$ ipython --no-banner

In [1]: import numpy as np

In [2]: np.set_printoptions(precision=1, suppress=True, linewidth=200)

In [3]: rnd = lambda a: np.round(a, 1) + 0

In [4]: mat = np.loadtxt("a.csv", delimiter=",")

In [5]: rnd(mat)
Out[5]: 
array([[0.1, 0.4, 0.1, 0.4],
       [0.5, 0.3, 0. , 0.2],
       [0.2, 0.5, 0.3, 0.1],
       [0.4, 0.2, 0.2, 0.2]])

In [6]: r0, v = mat[3], mat[0]

In [7]: rnd(r0 @ v)
Out[7]: np.float64(0.2)

In [8]: rnd(r0 @ r0)
Out[8]: np.float64(0.3)

In [9]: pr = (r0 @ v) / (r0 @ r0) * r0

In [10]: np.linalg.matrix_rank(np.outer(r0, v))
Out[10]: np.int64(1)

In [11]: rnd(v - pr)
Out[11]: array([-0.2,  0.2,  0. ,  0.3])

In [12]: rnd(pr)
Out[12]: array([0.3, 0.1, 0.1, 0.1])

In [13]: hat = np.triu(np.array([[-3, 3, -2, 0], [3, -1, 3, 3], [3, 1, 1, -2], [0, 2, 1, 3]]), 1) + np.eye(4)

In [14]: out = hat @ mat @ np.linalg.inv(hat)

In [15]: rnd(np.linalg.det(out))
Out[15]: np.float64(0.0)

In [16]: rnd(hat @ mat - mat @ hat)
Out[16]: 
array([[ 1.3, -0.4, -1.4, -0.6],
       [ 1.8,  0.4,  1.7, -0.1],
       [-0.9, -0.9, -1.5, -1.2],
       [ 0. , -1.4,  0.3, -0.2]])

In [17]: rng = np.random.default_rng(418577)

In [18]: labels = rng.permutation(4)

In [19]: out = mat[:, labels] * rng.choice([-1, 1], 4)

In [20]: rnd(out)
Out[20]: 
array([[ 0.4,  0.4, -0.1,  0.1],
       [ 0.2,  0.3, -0.5,  0. ],
       [ 0.1,  0.5, -0.2,  0.3],
       [ 0.2,  0.2, -0.4,  0.2]])

In [21]: Uu, _, VT = np.linalg.svd(mat.T @ out)

In [22]: rnd(Uu @ VT)
Out[22]: 
array([[ 0.,  0., -1.,  0.],
       [ 0.,  1.,  0.,  0.],
       [ 0.,  0.,  0.,  1.],
       [ 1.,  0.,  0.,  0.]])

In [23]: rnd(np.linalg.lstsq(mat, out)[0])
Out[23]: 
array([[ 0.,  0., -1.,  0.],
       [ 0.,  1.,  0.,  0.],
       [ 0.,  0.,  0.,  1.],
       [ 1.,  0.,  0.,  0.]])

In [24]: labels
Out[24]: array([3, 1, 0, 2])
